>>> import numpy as np
>>> from numpy import linalg as LA
>>> np.set_printoptions(precision=2, suppress=True, linewidth=160)
>>> tidy = lambda a: np.round(a, 2) + 0
>>> B = np.array([[4, -5], [2, -5], [-1, -4], [2, -2], [-3, -2]])
>>> basis = np.array([[0, 5, 3, -1], [4, -5, -2, 2]])
>>> W0 = B @ basis
>>> W0
array([[-20,  45,  22, -14],
       [-20,  35,  16, -12],
       [-16,  15,   5,  -7],
       [ -8,  20,  10,  -6],
       [ -8,  -5,  -5,  -1]])
>>> B = np.array([[0, 0, -2], [2, 2, 0]])
>>> basis = np.kron(B, W0)
>>> tidy(LA.norm(basis, 2)), tidy(LA.norm(B, 2) * LA.norm(W0, 2))
(np.float64(222.79), np.float64(222.79))
>>> basis
array([[  0,   0,   0,   0,   0,   0,   0,   0,  40, -90, -44,  28],
       [  0,   0,   0,   0,   0,   0,   0,   0,  40, -70, -32,  24],
       [  0,   0,   0,   0,   0,   0,   0,   0,  32, -30, -10,  14],
       [  0,   0,   0,   0,   0,   0,   0,   0,  16, -40, -20,  12],
       [  0,   0,   0,   0,   0,   0,   0,   0,  16,  10,  10,   2],
       [-40,  90,  44, -28, -40,  90,  44, -28,   0,   0,   0,   0],
       [-40,  70,  32, -24, -40,  70,  32, -24,   0,   0,   0,   0],
       [-32,  30,  10, -14, -32,  30,  10, -14,   0,   0,   0,   0],
       [-16,  40,  20, -12, -16,  40,  20, -12,   0,   0,   0,   0],
       [-16, -10, -10,  -2, -16, -10, -10,  -2,   0,   0,   0,   0]])
>>> basis.shape
(10, 12)
>>> [round(float(x), 2) for x in LA.svd(W0, compute_uv=False)[:3]]
[78.77, 13.99, 0.0]
>>> LA.matrix_rank(W0, rtol=0.1)
np.int64(2)
>>> tidy(LA.norm(W0, 2) / LA.norm(W0))
np.float64(0.98)
>>> feats = np.load("arr.npy")
>>> feats
array([[1., 1., 2., 2.],
       [0., 2., 4., 2.],
       [0., 0., 1., 1.],
       [0., 0., 1., 3.]])
>>> B = feats[0, 0] * feats[1:] - np.outer(feats[1:, 0], feats[0])
>>> B
array([[0., 2., 4., 2.],
       [0., 0., 1., 1.],
       [0., 0., 1., 3.]])
>>> LA.matrix_rank(B), LA.matrix_rank(feats)
(np.int64(3), np.int64(4))
>>> feats[:, 0] / feats[0, 0]
array([1., 0., 0., 0.])
>>> np.flatnonzero(~B.round(6).any(axis=1))
array([], dtype=int64)
>>> A = np.loadtxt("x.csv", delimiter=",")
>>> A
array([[ 2.11, -0.26, -0.11, -0.14],
       [-0.26,  2.49, -1.17,  1.02],
       [-0.11, -1.17,  0.02,  2.76],
       [-0.14,  1.02,  2.76,  0.39]])
>>> def softmax(z):
...     e = np.exp(z - z.max(axis=-1, keepdims=True))
...     return e / e.sum(axis=-1, keepdims=True)
... 
>>> tidy(softmax(A[1] + 4))
array([0.05, 0.76, 0.02, 0.17])
>>> softmax(A).sum(axis=1)
array([1., 1., 1., 1.])
>>> tidy(softmax(10 * A[1]))
array([0., 1., 0., 0.])
>>> tidy(softmax(A[1]))
array([0.05, 0.76, 0.02, 0.17])
>>> att = A @ A.T / np.sqrt(4)
>>> tidy(softmax(att))
array([[0.83, 0.05, 0.07, 0.05],
       [0.01, 0.97, 0.01, 0.01],
       [0.01, 0.01, 0.97, 0.01],
       [0.01, 0.01, 0.01, 0.97]])
>>> tidy(softmax(att)[1] @ A)
array([-0.24,  2.41, -1.1 ,  1.03])
>>> tidy(softmax(att + np.triu(np.full(att.shape, -np.inf), 1)))
array([[1.  , 0.  , 0.  , 0.  ],
       [0.01, 0.99, 0.  , 0.  ],
       [0.01, 0.01, 0.98, 0.  ],
       [0.01, 0.01, 0.01, 0.97]])
>>> np.all(LA.eigvalsh(A) > 0)
np.False_
>>> tidy(LA.eigvalsh(A).min())
np.float64(-3.0)
>>> [round(float(LA.det(A[:i, :i])), 2) + 0 for i in range(1, 5)]
[2.11, 5.19, -2.88, -54.21]
>>> hat = np.triu(np.array([[2, 0, 0, 0], [0, 3, 3, 0], [2, 3, 2, 3], [1, 1, 3, 0]]), 1) + np.eye(4)
>>> B = hat @ A @ LA.inv(hat)
>>> LA.matrix_rank(B)
np.int64(4)
>>> tidy(hat @ A - A @ hat)
array([[ 0.  ,  0.  ,  0.78,  0.33],
       [-0.33, -3.51, -7.41, 11.79],
       [-0.42,  3.06, 11.79,  1.11],
       [ 0.  ,  0.  , -3.06, -8.28]])
>>> tidy(LA.det(B))
np.float64(-54.21)
>>> tidy(np.poly(B))
array([  1.  ,  -5.01,  -2.98,  45.1 , -54.21])
>>> tidy(B)
array([[ 2.11, -0.26,  0.67, -2.15],
       [-0.59, -1.02,  1.95,  3.45],
       [-0.53,  1.89,  2.63, -3.96],
       [-0.14,  1.02, -0.3 ,  1.29]])
>>> tidy(LA.matrix_power(A, 2))
array([[ 4.55, -1.21, -0.32, -0.92],
       [-1.21,  8.68, -0.09, -0.26],
       [-0.32, -0.09,  9.  , -0.05],
       [-0.92, -0.26, -0.05,  8.83]])
>>> tidy(A @ A)
array([[ 4.55, -1.21, -0.32, -0.92],
       [-1.21,  8.68, -0.09, -0.26],
       [-0.32, -0.09,  9.  , -0.05],
       [-0.92, -0.26, -0.05,  8.83]])
>>> tidy(np.trace(A))
np.float64(5.01)
>>> np.allclose(A @ A.T, A.T @ A)
True
>>> tidy(np.abs(LA.eigvals(A)).max())
np.float64(3.01)
>>> E = np.array([[-0.94, -8.31, 1.99],
...     [2.74, 0.66, 2.82],
...     [-0.52, 3.03, -1.53],
...     [0.96, -1.7, 0.06],
...     [-1.32, 2.69, -2.39],
...     [-2.91, 1.63, 0.11]])
>>> np.abs(E).max()
np.float64(8.31)
>>> E[6]
Traceback (most recent call last):
  File "<python-input-51>", line 1, in <module>
    E[6]
    ~^^^
IndexError: index 6 is out of bounds for axis 0 with size 6
>>> tidy(LA.svd(E, compute_uv=False))
array([10. ,  5. ,  2.5])
>>> np.count_nonzero(E)
np.int64(18)
>>> E[:, 3]
Traceback (most recent call last):
  File "<python-input-54>", line 1, in <module>
    E[:, 3]
    ~^^^^^^
IndexError: index 3 is out of bounds for axis 1 with size 3
>>> vec = np.array([-3, 3, -1])
>>> y = E @ vec
>>> tidy(LA.pinv(E) @ E)
array([[1., 0., 0.],
       [0., 1., 0.],
       [0., 0., 1.]])
>>> tidy(y)
array([-24.1 ,  -9.06,  12.18,  -8.04,  14.42,  13.51])
>>> tidy(LA.solve(E.T @ E, E.T @ y))
array([-3.,  3., -1.])
>>> rng = np.random.default_rng(528)
>>> y = y + 0.02 * rng.normal(size=6)
>>> tidy(y)
array([-24.1 ,  -9.06,  12.16,  -8.05,  14.39,  13.47])
>>> b, *_ = LA.lstsq(E, y)
>>> tidy(E.T @ (y - E @ b))
array([0., 0., 0.])
>>> tidy(LA.norm(y - E @ b))
np.float64(0.04)
>>> b.round()
array([-3.,  3., -1.])
>>> [round(float(LA.norm(LA.solve(E.T @ E + lam * np.eye(3), E.T @ y))), 2) for lam in (0, 1, 10, 100)]
[4.35, 4.21, 3.52, 1.73]
>>> tidy(b)
array([-2.99,  3.  , -1.  ])
>>> B = np.c_[E[:, :1] @ np.array([[2]]), np.array([3, 8, 4, 1, 6, 4])]
>>> B
array([[-1.88,  3.  ],
       [ 5.48,  8.  ],
       [-1.04,  4.  ],
       [ 1.92,  1.  ],
       [-2.64,  6.  ],
       [-5.82,  4.  ]])
>>> tidy(LA.lstsq(E, B[:, 0])[0])
array([2., 0., 0.])
>>> tidy(LA.norm(LA.qr(E)[0].T @ B, axis=0) ** 2 / ((B ** 2).sum(axis=0) + 1e-12))
array([1.  , 0.15])
>>> vec = np.array([1, -2])
>>> y = B @ vec
>>> b, lr = np.zeros(2), 1 / LA.norm(B, 2) ** 2
>>> for i in range(3):
...     b -= lr * B.T @ (B @ b - y)
...     if i % 1 == 0: print(i, round(LA.norm(B @ b - y), 2))
... 
0 3.55
1 1.58
2 0.7
>>> tidy(b)
array([ 0.92, -2.  ])
>>> F = np.load("mat.npy")
>>> F
array([[ 1,  0, -2],
       [-1,  9,  2],
       [ 1,  3, -2],
       [-1,  3,  2]])
>>> left, sig, Vh = LA.svd(F)
>>> evecs = Vh[:(sig > 1e-8).sum()]
>>> vec = F[3] + 2 * F[2] + rng.integers(2) * np.eye(3)[2]
>>> vec
array([ 1.,  9., -2.])
>>> tidy(evecs.T @ evecs)
array([[ 0.2,  0. , -0.4],
       [ 0. ,  1. ,  0. ],
       [-0.4,  0. ,  0.8]])
>>> LA.matrix_rank(np.vstack([F, vec]))
np.int64(2)
>>> tidy(F @ LA.pinv(F) @ F)
array([[ 1.,  0., -2.],
       [-1.,  9.,  2.],
       [ 1.,  3., -2.],
       [-1.,  3.,  2.]])
>>> np.abs(np.diag(LA.qr(F)[1])) > 1e-9
array([ True,  True, False])
>>> np.unique(F.round(6), axis=0).shape
(4, 3)
>>> W1 = np.array([[-4, 1], [-1, 4], [0, -2]])
>>> b = np.array([1, 1])
>>> H = np.maximum(F @ W1 + b, 0)
>>> H
array([[ 0,  6],
       [ 0, 32],
       [ 0, 18],
       [ 2,  8]])
>>> (H > 0).astype(int)
array([[0, 1],
       [0, 1],
       [0, 1],
       [1, 1]])
>>> LA.matrix_rank(H)
np.int64(2)
>>> basis = np.array([[2, 0, -1], [-2, 2, 0]])
>>> H @ basis
array([[-12,  12,   0],
       [-64,  64,   0],
       [-36,  36,   0],
       [-12,  16,  -2]])
